$ python -q
>>> import numpy as np
>>> from numpy import linalg as LA
>>> np.set_printoptions(precision=2, suppress=True, linewidth=160)
>>> rd = lambda a: np.round(a, 2) + 0
>>> F = np.load("m.npy")
>>> rd(F)
array([[-1.25, -3.57,  1.81, -1.64],
       [-2.75,  2.27,  1.25,  0.21],
       [-0.94, -1.97, -1.44,  3.5 ],
       [ 1.31, -0.45, -1.35, -1.31],
       [-2.32,  0.88, -2.96, -0.94]])
>>> Uu, sigma = LA.svd(F)
Traceback (most recent call last):
  File "<python-input-6>", line 1, in <module>
    Uu, sigma = LA.svd(F)
    ^^^^^^^^^
ValueError: too many values to unpack (expected 2)
>>> Uu, sigma, VT = LA.svd(F, full_matrices=False)
>>> rd(Uu.T @ Uu)
array([[1., 0., 0., 0.],
       [0., 1., 0., 0.],
       [0., 0., 1., 0.],
       [0., 0., 0., 1.]])
>>> rd(np.abs(VT[0]))
array([0.34, 0.84, 0.41, 0.15])
>>> rd(np.cumsum(sigma ** 2) / np.sum(sigma ** 2))
array([0.33, 0.6 , 0.82, 1.  ])
>>> np.allclose(Uu * sigma @ VT, F)
True
>>> rd(sigma)
array([5.  , 4.5 , 4.05, 3.64])
>>> (sigma > 1e-8).sum()
np.int64(4)
>>> x = np.array([-9, 5, -7, 2])
>>> LA.norm(F @ x) <= LA.norm(F, 2) * LA.norm(x) + 1e-9
np.True_
>>> rd(np.einsum("ij,j->i", F, x))
array([-22.57,  27.79,  15.67,  -7.26,  44.16])
>>> x @ F
Traceback (most recent call last):
  File "<python-input-17>", line 1, in <module>
    x @ F
    ~~^~~
ValueError: matmul: Input operand 1 has a mismatch in its core dimension 0, with gufunc signature (n?,k),(k,m?)->(n?,m?) (size 5 is different from 4)
>>> (F @ x).argmax()
np.int64(4)
>>> rd(F @ np.ones(4))
array([-4.65,  0.97, -0.86, -1.8 , -5.35])
>>> arr = np.load("layer14.npy")
>>> rd(arr)
array([[-0.17,  0.6 ,  0.79],
       [ 0.58, -0.58,  0.57],
       [ 0.79,  0.55, -0.25]])
>>> # keeps lengths
>>> LA.determinant(arr)
Traceback (most recent call last):
  File "<python-input-23>", line 1, in <module>
    LA.determinant(arr)
    ^^^^^^^^^^^^^^
AttributeError: module 'numpy.linalg' has no attribute 'determinant'
>>> rd(arr @ arr)
array([[ 1.  , -0.01,  0.01],
       [ 0.01,  1.  , -0.01],
       [-0.01,  0.01,  1.  ]])
>>> rd(np.trace(arr))
np.float64(-1.0)
>>> assert arr == arr.T
Traceback (most recent call last):
  File "<python-input-26>", line 1, in <module>
    assert arr == arr.T
           ^^^^^^^^^^^^
ValueError: The truth value of an array with more than one element is ambiguous. Use a.any() or a.all()
>>> rd(np.sort(np.abs(LA.eigvals(arr))))
array([1., 1., 1.])
>>> rd((arr + arr.T) / 2)
array([[-0.17,  0.59,  0.79],
       [ 0.59, -0.58,  0.56],
       [ 0.79,  0.56, -0.25]])
>>> rd((arr - arr.T) / 2)
array([[ 0.  ,  0.01,  0.  ],
       [-0.01,  0.  ,  0.01],
       [ 0.  , -0.01,  0.  ]])
>>> np.allclose(arr, arr.T)
False
>>> np.allclose(arr @ arr.T, arr.T @ arr)
True
>>> cov = arr.T @ arr
>>> rd(np.diag(cov))
array([1., 1., 1.])
>>> rd(LA.eigvalsh(cov)[::-1])
array([1., 1., 1.])
>>> x = np.array([1, 0, 3])
>>> rd(LA.inv(arr))
array([[-0.17,  0.58,  0.79],
       [ 0.6 , -0.58,  0.55],
       [ 0.79,  0.57, -0.25]])
>>> [p for p in range(1, 25) if np.allclose(LA.matrix_power(arr, p), np.eye(3))]
[]
>>> rd(np.sort(np.abs(np.degrees(np.angle(LA.eigvals(arr))))))
array([  0.  , 179.48, 179.48])
>>> rd(LA.det(arr))
np.float64(1.0)
>>> rd(arr.T @ (arr @ x))
array([1., 0., 3.])
>>> A = np.load("case17.npy")
>>> A
array([[ 2, -2, -2,  0, -2, -2],
       [ 1,  0, -2,  2, -2,  1],
       [ 0,  2, -1, -1,  0, -1],
       [ 1, -2,  0, -2,  0, -3]])
>>> x = np.array([2, 3, 1, 3, 0, 1])
>>> A @ (2 * x)
array([-12,  14,   2, -26])
>>> np.einsum("ij,j->i", A, x)
array([ -6,   7,   1, -13])
>>> LA.norm(A @ x) <= LA.norm(A, 2) * LA.norm(x) + 1e-9
np.True_
>>> x @ A
Traceback (most recent call last):
  File "<python-input-47>", line 1, in <module>
    x @ A
    ~~^~~
ValueError: matmul: Input operand 1 has a mismatch in its core dimension 0, with gufunc signature (n?,k),(k,m?)->(n?,m?) (size 4 is different from 6)
>>> A @ np.ones(6)
array([-6.,  0., -1., -6.])
